In [1]: import numpy as np

In [2]: np.set_printoptions(suppress=True, linewidth=120)

In [3]: mat = np.loadtxt("dump.csv", delimiter=",")

In [4]: mat
Out[4]: 
array([[-2.97,  1.16,  0.11, -0.15, -2.91, -2.03, -1.06,  2.84,  2.94],
       [-3.08,  0.94, -0.08, -0.06, -2.89, -1.85, -1.05,  2.99,  2.96],
       [-3.02,  0.98,  0.  , -0.2 , -3.  , -2.12, -1.  ,  3.14,  3.06],
       [-3.07,  0.92, -0.06,  0.14, -2.93, -1.84, -1.09,  3.13,  3.05],
       [-3.05,  1.02,  0.06, -0.05, -3.25, -1.88, -1.07,  2.93,  2.91],
       [-2.88,  1.01,  0.08,  0.18, -3.04, -2.05, -1.16,  2.93,  2.93],
       [-2.87,  0.97, -0.06,  0.16, -3.08, -2.06, -1.  ,  3.06,  2.83],
       [-3.04,  0.84,  0.02,  0.  , -3.03, -1.98, -0.91,  3.17,  3.04],
       [-3.06,  0.85,  0.11,  0.09, -2.89, -1.95, -0.94,  2.89,  2.86],
       [-3.07,  1.13,  0.07,  0.01, -3.08, -1.9 , -0.92,  2.95,  3.08],
       [-2.84,  1.16,  0.  ,  0.  , -3.16, -1.88, -0.87,  3.03,  2.92],
       [-3.07,  0.97, -0.12,  0.  , -3.  , -2.03, -0.93,  2.91,  2.85],
       [-2.9 ,  1.13, -0.01, -0.01, -3.23, -2.05, -1.08,  3.08,  2.92],
       [-2.99,  1.01,  0.12,  0.03, -3.01, -2.07, -0.94,  3.15,  3.05],
       [-2.95,  0.96, -0.24, -0.17, -3.  , -1.89, -1.  ,  3.08,  3.  ],
       [-2.99, -2.13,  2.84,  0.99, -1.  ,  3.11,  3.17,  1.93,  1.94],
       [-2.94, -2.1 ,  2.85,  1.09, -1.06,  3.09,  2.94,  1.91,  1.99],
       [-2.94, -1.97,  3.07,  0.97, -1.25,  2.96,  2.84,  2.16,  1.92],
       [-2.8 , -1.83,  3.03,  0.89, -0.83,  2.99,  3.04,  2.12,  2.05],
       [-2.91, -2.02,  3.15,  0.99, -1.06,  3.08,  3.05,  1.93,  2.09],
       [-3.12, -1.91,  3.09,  0.99, -0.97,  2.84,  2.84,  2.15,  1.91],
       [-2.96, -2.2 ,  3.03,  1.06, -1.06,  3.06,  2.99,  1.99,  2.05],
       [-2.97, -1.91,  3.09,  1.07, -1.25,  2.83,  2.97,  2.11,  2.23],
       [-2.92, -1.92,  2.94,  0.96, -0.99,  3.09,  3.01,  1.96,  1.93],
       [-3.14, -1.94,  3.08,  0.98, -1.06,  3.08,  2.99,  1.93,  2.03],
       [-2.95, -1.99,  2.87,  0.95, -1.04,  2.85,  2.99,  1.84,  2.04],
       [-2.93, -1.87,  2.93,  0.9 , -1.07,  2.9 ,  3.19,  1.96,  1.99],
       [-3.03, -1.96,  3.01,  0.95, -1.03,  2.98,  3.14,  2.13,  2.04],
       [-2.77, -2.26,  3.05,  0.92, -1.2 ,  2.91,  2.92,  2.05,  2.  ],
       [-3.03, -1.93,  3.03,  1.08, -1.05,  2.93,  2.87,  2.01,  1.96]])

In [5]: cen = (mat - mat.mean(axis=0)) / mat.std(axis=0)

In [6]: np.round(cen.std(axis=0), 2)
Out[6]: array([1., 1., 1., 1., 1., 1., 1., 1., 1.])

In [7]: np.argwhere(np.abs(cen) > 2)
Out[7]: array([[28,  0]])

In [8]: b = np.linalg.lstsq(np.delete(cen, 4, axis=1), cen[:, 4])[0]

In [9]: round(1 - np.var(cen[:, 4] - np.delete(cen, 4, axis=1) @ b), 2)
Out[9]: np.float64(0.99)
